% python3 -q
>>> import numpy as np
>>> np.set_printoptions(precision=1, suppress=True, linewidth=200)
>>> def rnd(a):
...     return np.round(a, 1) + 0
... 
>>> mat = np.load("run0.npy")
>>> print(rnd(mat))
[[-0.3 -0.4 -0.5  0.1  0.2  0.6  0.1  0.  -0.4]
 [-0.6 -0.4  0.   0.1  0.2 -0.5 -0.1 -0.2  0.3]
 [ 0.   0.1 -0.1  0.3 -0.3  0.1  0.7 -0.5  0.3]
 [ 0.2 -0.1 -0.4 -0.4 -0.1 -0.6  0.4  0.  -0.4]
 [-0.1 -0.1 -0.3 -0.1 -0.5  0.1  0.1  0.6  0.4]
 [-0.1  0.4 -0.4 -0.4 -0.2  0.1 -0.5 -0.4  0.1]
 [ 0.5 -0.6  0.  -0.3  0.   0.1 -0.1 -0.2  0.3]
 [ 0.1 -0.2  0.1  0.4 -0.7 -0.1 -0.4 -0.2 -0.4]
 [-0.4 -0.1  0.5 -0.6 -0.3  0.2  0.2 -0.1 -0.2]]
>>> # orthonormal columns
>>> t3 = np.stack([mat, 3 * mat, mat[::-1]])
>>> print(t3.shape)
(3, 9, 9)
>>> print(rnd(np.einsum("bij,cij->bc", t3, t3)))
[[ 9. 27.  1.]
 [27. 81.  3.]
 [ 1.  3.  9.]]
>>> print(rnd(np.linalg.norm(t3, axis=(1, 2))))
[3. 9. 3.]
>>> print(np.linalg.matrix_rank(t3))
[9 9 9]
>>> Y = np.array([[5, 1, 2, 1, 2], [0, 0, 1, 4, 2]])
>>> E = np.block([[np.zeros((2, 2)), Y], [Y.T, np.zeros((5, 5))]])
>>> print(E)
[[0. 0. 5. 1. 2. 1. 2.]
 [0. 0. 0. 0. 1. 4. 2.]
 [5. 0. 0. 0. 0. 0. 0.]
 [1. 0. 0. 0. 0. 0. 0.]
 [2. 1. 0. 0. 0. 0. 0.]
 [1. 4. 0. 0. 0. 0. 0.]
 [2. 2. 0. 0. 0. 0. 0.]]
>>> # looks like rank 4
>>> rng = np.random.default_rng(13082)
>>> Y = E + rng.integers(-2, 3, (7, 4)) @ rng.integers(-2, 3, (4, 7))
>>> print(Y)
[[ -2.   8.   9.   0.  -1.   3.   3.]
 [ -5.   3.   5.  -3.  -1.  -2.  -4.]
 [  7. -10.  -6.   2.   4.  -4.  -2.]
 [  4.  -1.   3.   1.  -2.  10.   8.]
 [  2.   5.  -1.   0.   0.   0.   0.]
 [  3.   4.  -4.   3.   1.   2.   3.]
 [  1.   7.   3.  -1.  -2.   2.   1.]]
>>> print(np.linalg.matrix_rank(Y - E, tol=1e-8))
4
>>> print(rnd(np.linalg.svd(Y - E, compute_uv=False)))
[19.2 17.4  6.7  1.4  0.   0.   0. ]
>>> ev, evecs = np.linalg.eigh(E)
>>> print(rnd(evecs.T @ evecs))
[[1. 0. 0. 0. 0. 0. 0.]
 [0. 1. 0. 0. 0. 0. 0.]
 [0. 0. 1. 0. 0. 0. 0.]
 [0. 0. 0. 1. 0. 0. 0.]
 [0. 0. 0. 0. 1. 0. 0.]
 [0. 0. 0. 0. 0. 1. 0.]
 [0. 0. 0. 0. 0. 0. 1.]]
>>> print(rnd(ev))
[-6.3 -4.   0.   0.   0.   4.   6.3]
>>> print(rnd(np.abs(evecs[:, -1])))
[0.6 0.3 0.5 0.1 0.2 0.3 0.3]
>>> print(rnd(np.linalg.eigvalsh(E @ E)))
[ 0.   0.   0.  15.8 15.8 40.2 40.2]
